>>> import numpy as np
>>> from numpy import linalg as LA
>>> np.set_printoptions(suppress=True, linewidth=100)
>>> def tidy(a):
...     return np.round(a, 1) + 0
... 
>>> mat = np.load("test1.npy")
>>> mat
array([[ 0,  1, -1, -2, -2,  2,  1,  1, -2, -2],
       [-2,  0,  1, -1, -2, -2,  2,  1,  1, -2],
       [-2, -2,  0,  1, -1, -2, -2,  2,  1,  1],
       [ 1, -2, -2,  0,  1, -1, -2, -2,  2,  1],
       [ 1,  1, -2, -2,  0,  1, -1, -2, -2,  2],
       [ 2,  1,  1, -2, -2,  0,  1, -1, -2, -2],
       [-2,  2,  1,  1, -2, -2,  0,  1, -1, -2],
       [-2, -2,  2,  1,  1, -2, -2,  0,  1, -1],
       [-1, -2, -2,  2,  1,  1, -2, -2,  0,  1],
       [ 1, -1, -2, -2,  2,  1,  1, -2, -2,  0]])
>>> theta = np.radians(60)
>>> r_ = np.eye(10)
>>> r_[8, 8] = r_[1, 1] = np.cos(theta)
>>> r_[8, 1], r_[1, 8] = -np.sin(theta), np.sin(theta)
>>> tidy(r_)
array([[ 1. ,  0. ,  0. ,  0. ,  0. ,  0. ,  0. ,  0. ,  0. ,  0. ],
       [ 0. ,  0.5,  0. ,  0. ,  0. ,  0. ,  0. ,  0. ,  0.9,  0. ],
       [ 0. ,  0. ,  1. ,  0. ,  0. ,  0. ,  0. ,  0. ,  0. ,  0. ],
       [ 0. ,  0. ,  0. ,  1. ,  0. ,  0. ,  0. ,  0. ,  0. ,  0. ],
       [ 0. ,  0. ,  0. ,  0. ,  1. ,  0. ,  0. ,  0. ,  0. ,  0. ],
       [ 0. ,  0. ,  0. ,  0. ,  0. ,  1. ,  0. ,  0. ,  0. ,  0. ],
       [ 0. ,  0. ,  0. ,  0. ,  0. ,  0. ,  1. ,  0. ,  0. ,  0. ],
       [ 0. ,  0. ,  0. ,  0. ,  0. ,  0. ,  0. ,  1. ,  0. ,  0. ],
       [ 0. , -0.9,  0. ,  0. ,  0. ,  0. ,  0. ,  0. ,  0.5,  0. ],
       [ 0. ,  0. ,  0. ,  0. ,  0. ,  0. ,  0. ,  0. ,  0. ,  1. ]])
>>> M2 = mat @ r_.T
>>> tidy(M2)
array([[ 0. , -1.2, -1. , -2. , -2. ,  2. ,  1. ,  1. , -1.9, -2. ],
       [-2. ,  0.9,  1. , -1. , -2. , -2. ,  2. ,  1. ,  0.5, -2. ],
       [-2. , -0.1,  0. ,  1. , -1. , -2. , -2. ,  2. ,  2.2,  1. ],
       [ 1. ,  0.7, -2. ,  0. ,  1. , -1. , -2. , -2. ,  2.7,  1. ],
       [ 1. , -1.2, -2. , -2. ,  0. ,  1. , -1. , -2. , -1.9,  2. ],
       [ 2. , -1.2,  1. , -2. , -2. ,  0. ,  1. , -1. , -1.9, -2. ],
       [-2. ,  0.1,  1. ,  1. , -2. , -2. ,  0. ,  1. , -2.2, -2. ],
       [-2. , -0.1,  2. ,  1. ,  1. , -2. , -2. ,  0. ,  2.2, -1. ],
       [-1. , -1. , -2. ,  2. ,  1. ,  1. , -2. , -2. ,  1.7,  1. ],
       [ 1. , -2.2, -2. , -2. ,  2. ,  1. ,  1. , -2. , -0.1,  0. ]])
>>> tidy(LA.svd(mat, compute_uv=False)), tidy(LA.svd(M2, compute_uv=False))
(array([9.3, 9.3, 4. , 4. , 3.2, 3.2, 2.4, 2.4, 1.2, 1.2]), array([9.3, 9.3, 4. , 4. , 3.2, 3.2, 2.4, 2.4, 1.2, 1.2]))
>>> tidy(LA.det(r_)), np.trace(r_)
(np.float64(1.0), np.float64(9.0))
>>> tidy(np.fft.fft(mat[0]))
array([-4. +0.j , -2.6+1.9j,  4.6-8.1j, -0.4-1.2j,  2.4+0.3j, -4. +0.j ,  2.4-0.3j, -0.4+1.2j,
        4.6+8.1j, -2.6-1.9j])
>>> E = np.loadtxt("a.csv", delimiter=",")
>>> E
array([[ 1. ,  0. ,  0. ,  0. ,  0. ,  0. ,  0. ,  0. ,  0. ,  0. ,  0. ,  0. ,  0. ,  0. ],
       [ 0. ,  1. ,  0. ,  0. ,  0. ,  0. ,  0. ,  0. ,  0. ,  0. ,  0. ,  0. ,  0. ,  0. ],
       [ 0. ,  0. ,  1. ,  0. ,  0. ,  0. ,  0. ,  0. ,  0. ,  0. ,  0. ,  0. ,  0. ,  0. ],
       [ 0. ,  0. ,  0. ,  1. ,  0. ,  0. ,  0. ,  0. ,  0. ,  0. ,  0. ,  0. ,  0. ,  0. ],
       [ 0. ,  0. ,  0. ,  0. ,  1. ,  0. ,  0. ,  0. ,  0. ,  0. ,  0. ,  0. ,  0. ,  0. ],
       [ 0. ,  0. ,  0. ,  0. ,  0. ,  0.8,  0. ,  0. ,  0. ,  0. ,  0. ,  0. ,  0. ,  0.6],
       [ 0. ,  0. ,  0. ,  0. ,  0. ,  0. ,  1. ,  0. ,  0. ,  0. ,  0. ,  0. ,  0. ,  0. ],
       [ 0. ,  0. ,  0. ,  0. ,  0. ,  0. ,  0. ,  1. ,  0. ,  0. ,  0. ,  0. ,  0. ,  0. ],
       [ 0. ,  0. ,  0. ,  0. ,  0. ,  0. ,  0. ,  0. ,  1. ,  0. ,  0. ,  0. ,  0. ,  0. ],
       [ 0. ,  0. ,  0. ,  0. ,  0. ,  0. ,  0. ,  0. ,  0. ,  1. ,  0. ,  0. ,  0. ,  0. ],
       [ 0. ,  0. ,  0. ,  0. ,  0. ,  0. ,  0. ,  0. ,  0. ,  0. ,  1. ,  0. ,  0. ,  0. ],
       [ 0. ,  0. ,  0. ,  0. ,  0. ,  0. ,  0. ,  0. ,  0. ,  0. ,  0. ,  1. ,  0. ,  0. ],
       [ 0. ,  0. ,  0. ,  0. ,  0. ,  0. ,  0. ,  0. ,  0. ,  0. ,  0. ,  0. ,  1. ,  0. ],
       [ 0. ,  0. ,  0. ,  0. ,  0. , -0.6,  0. ,  0. ,  0. ,  0. ,  0. ,  0. ,  0. ,  0.8]])
>>> # keeps lengths
>>> vec = np.array([2, 1, 0, -2, -1, 2, 1, 0, 0, 0, 1, -1, 2, -2])
>>> [p for p in range(1, 25) if np.allclose(LA.matrix_power(E, p), np.eye(14))]
[]
>>> 14 - LA.matrix_rank(E - np.eye(14), tol=1e-8)
np.int64(12)
>>> tidy(np.sort(np.abs(np.degrees(np.angle(LA.eigvals(E))))))
array([ 0. ,  0. ,  0. ,  0. ,  0. ,  0. ,  0. ,  0. ,  0. ,  0. ,  0. ,  0. , 36.9, 36.9])
>>> E.T @ (E @ vec)
array([ 2.,  1.,  0., -2., -1.,  2.,  1.,  0.,  0.,  0.,  1., -1.,  2., -2.])
